In [1]: import numpy as np

In [2]: np.set_printoptions(precision=2, suppress=True, linewidth=100, floatmode="fixed")

In [3]: E = np.array([[-0.1, 1.0, 0.4, 0.4, -0.6, 0.7],
   ...:     [1.6, -0.1, 0.4, -1.6, 1.0, -0.2],
   ...:     [1.8, -1.0, 0.9, 0.2, -0.1, -0.6],
   ...:     [-0.6, 0.1, -0.2, 0.1, -0.7, -1.8],
   ...:     [-0.5, -0.1, -0.9, -2.1, 0.5, 0.4]])

In [4]: np.linalg.svd(E, compute_uv=False)
Out[4]: array([3.18, 2.84, 2.08, 1.10, 0.58])

In [5]: E[5]
IndexError: index 5 is out of bounds for axis 0 with size 5


In [6]: E.sum(axis=1)
Out[6]: array([ 1.80,  1.10,  1.20, -3.10, -2.70])

In [7]: np.abs(E).max()
Out[7]: np.float64(2.1)

In [8]: E.sum(axis=0)
Out[8]: array([ 2.20, -0.10,  0.60, -3.00,  0.10, -1.50])

In [9]: E.shape
Out[9]: (5, 6)

In [10]: np.diff(E, axis=0)
Out[10]: 
array([[ 1.70, -1.10,  0.00, -2.00,  1.60, -0.90],
       [ 0.20, -0.90,  0.50,  1.80, -1.10, -0.40],
       [-2.40,  1.10, -1.10, -0.10, -0.60, -1.20],
       [ 0.10, -0.20, -0.70, -2.20,  1.20,  2.20]])

In [11]: feats = np.loadtxt("sample1.csv", delimiter=",")

In [12]: feats
Out[12]: 
array([[  0.00,   0.00,   0.00,   0.00],
       [ -6.00,  -3.00,  -3.00,  -6.00],
       [ 12.00,   6.00,   6.00,  12.00],
       [  0.00,   0.00,   0.00,   0.00],
       [ -6.00,  -3.00,  -3.00,  -6.00],
       [-12.00,  -6.00,  -6.00, -12.00],
       [ -6.00,  -3.00,  -3.00,  -6.00]])

In [13]: # column 2 repeats column 1

In [14]: round(np.linalg.norm(feats[6], 1), 2), np.round(np.linalg.norm(feats[6], np.inf), 2)
Out[14]: (np.float64(18.0), np.float64(6.0))

In [15]: np.linalg.norm(feats, axis=0)
Out[15]: array([19.90,  9.95,  9.95, 19.90])

In [16]: np.linalg.norm(feats, axis=1).argmax()
Out[16]: np.int64(2)

In [17]: np.linalg.norm(feats, axis=2)
AxisError: axis 2 is out of bounds for array of dimension 2


In [18]: round(float(np.linalg.norm(feats, 1)), 2), round(float(np.linalg.norm(feats, np.inf)), 2)
Out[18]: (42.0, 36.0)

In [19]: round(float(np.linalg.norm(feats, 2)), 2)
Out[19]: 31.46

In [20]: F = np.loadtxt("mat.csv", delimiter=",")

In [21]: F
Out[21]: 
array([[-0.70,  0.00,  0.00],
       [-0.80, -1.80, -7.31],
       [-1.00, -0.80, -3.21],
       [-0.10,  0.90,  3.64],
       [-1.10,  0.60,  2.43],
       [-1.10,  0.40,  1.65],
       [ 0.10, -0.50, -1.94],
       [ 0.90,  0.30,  1.28],
       [-1.90, -1.80, -7.11],
       [ 2.70,  0.30,  1.26],
       [ 0.90, -1.20, -4.84],
       [ 0.40,  0.20,  0.81],
       [ 1.90, -1.40, -5.61],
       [ 0.10,  0.70,  2.83],
       [-2.10, -0.20, -0.73],
       [ 0.60, -1.40, -5.56],
       [ 1.00,  0.30,  1.34],
       [-0.50,  0.10,  0.38],
       [ 1.70,  0.80,  3.24],
       [-1.20,  2.00,  7.99],
       [ 0.50, -1.00, -3.92],
       [-0.90, -1.30, -5.20],
       [-3.10,  0.90,  3.73],
       [ 1.20, -1.30, -5.29],
       [-1.20, -2.00, -7.97],
       [ 1.20,  0.90,  3.54],
       [ 0.10,  0.80,  3.31],
       [ 0.50,  0.60,  2.44],
       [-1.10, -0.90, -3.65],
       [ 0.10, -0.20, -0.75],
       [ 0.80, -0.60, -2.37],
       [ 0.00, -1.20, -4.84],
       [-1.00,  0.50,  1.97]])

In [22]: # column 2 is much longer than the rest

In [23]: rng = np.random.default_rng(25074)

In [24]: z = rng.permutation(3)

In [25]: Y = F[:, z] * rng.choice([-1, 1], 3)

In [26]: Y
Out[26]: 
array([[-0.00, -0.00, -0.70],
       [ 1.80,  7.31, -0.80],
       [ 0.80,  3.21, -1.00],
       [-0.90, -3.64, -0.10],
       [-0.60, -2.43, -1.10],
       [-0.40, -1.65, -1.10],
       [ 0.50,  1.94,  0.10],
       [-0.30, -1.28,  0.90],
       [ 1.80,  7.11, -1.90],
       [-0.30, -1.26,  2.70],
       [ 1.20,  4.84,  0.90],
       [-0.20, -0.81,  0.40],
       [ 1.40,  5.61,  1.90],
       [-0.70, -2.83,  0.10],
       [ 0.20,  0.73, -2.10],
       [ 1.40,  5.56,  0.60],
       [-0.30, -1.34,  1.00],
       [-0.10, -0.38, -0.50],
       [-0.80, -3.24,  1.70],
       [-2.00, -7.99, -1.20],
       [ 1.00,  3.92,  0.50],
       [ 1.30,  5.20, -0.90],
       [-0.90, -3.73, -3.10],
       [ 1.30,  5.29,  1.20],
       [ 2.00,  7.97, -1.20],
       [-0.90, -3.54,  1.20],
       [-0.80, -3.31,  0.10],
       [-0.60, -2.44,  0.50],
       [ 0.90,  3.65, -1.10],
       [ 0.20,  0.75,  0.10],
       [ 0.60,  2.37,  0.80],
       [ 1.20,  4.84,  0.00],
       [-0.50, -1.97, -1.00]])

In [27]: Uu, _, Vt = np.linalg.svd(F.T @ Y)

In [28]: np.round(np.linalg.lstsq(F, Y)[0], 2) + 0
Out[28]: 
array([[ 0.00,  0.00,  1.00],
       [-1.00,  0.00,  0.00],
       [ 0.00, -1.00,  0.00]])

In [29]: z
Out[29]: array([1, 2, 0])

In [30]: Uu, sv, Vt = np.linalg.svd(E, full_matrices=False)

In [31]: Uu.shape, sv.shape, Vt.shape
Out[31]: ((5, 5), (5,), (5, 6))

In [32]: np.round(Vt @ Vt.T, 2) + 0
Out[32]: 
array([[1.00, 0.00, 0.00, 0.00, 0.00],
       [0.00, 1.00, 0.00, 0.00, 0.00],
       [0.00, 0.00, 1.00, 0.00, 0.00],
       [0.00, 0.00, 0.00, 1.00, 0.00],
       [0.00, 0.00, 0.00, 0.00, 1.00]])

In [33]: np.sqrt((sv ** 2).sum()), round(float(np.linalg.norm(E)), 2)
Out[33]: (np.float64(4.9), 4.9)

In [34]: np.cumsum(sv ** 2) / np.sum(sv ** 2)
Out[34]: array([0.42, 0.76, 0.94, 0.99, 1.00])

In [35]: sv
Out[35]: array([3.18, 2.84, 2.08, 1.10, 0.58])

In [36]: Uu, sv, Vt = np.linalg.svd(F)

In [37]: sv
Out[37]: array([23.92,  7.02,  0.08])

In [38]: Y = Uu[:, :2] @ np.diag(sv[:2]) @ Vt[:2]

In [39]: np.round(np.linalg.norm(F - Y) / np.linalg.norm(F), 2)
Out[39]: np.float64(0.0)

In [40]: np.linalg.matrix_rank(F, rtol=0.05)
Out[40]: np.int64(2)

In [41]: round(np.linalg.norm(F - Y, 2), 2), round(sv[2], 2)
Out[41]: (np.float64(0.08), np.float64(0.08))

In [42]: np.round(np.abs(F - Y).max(), 2)
Out[42]: np.float64(0.03)
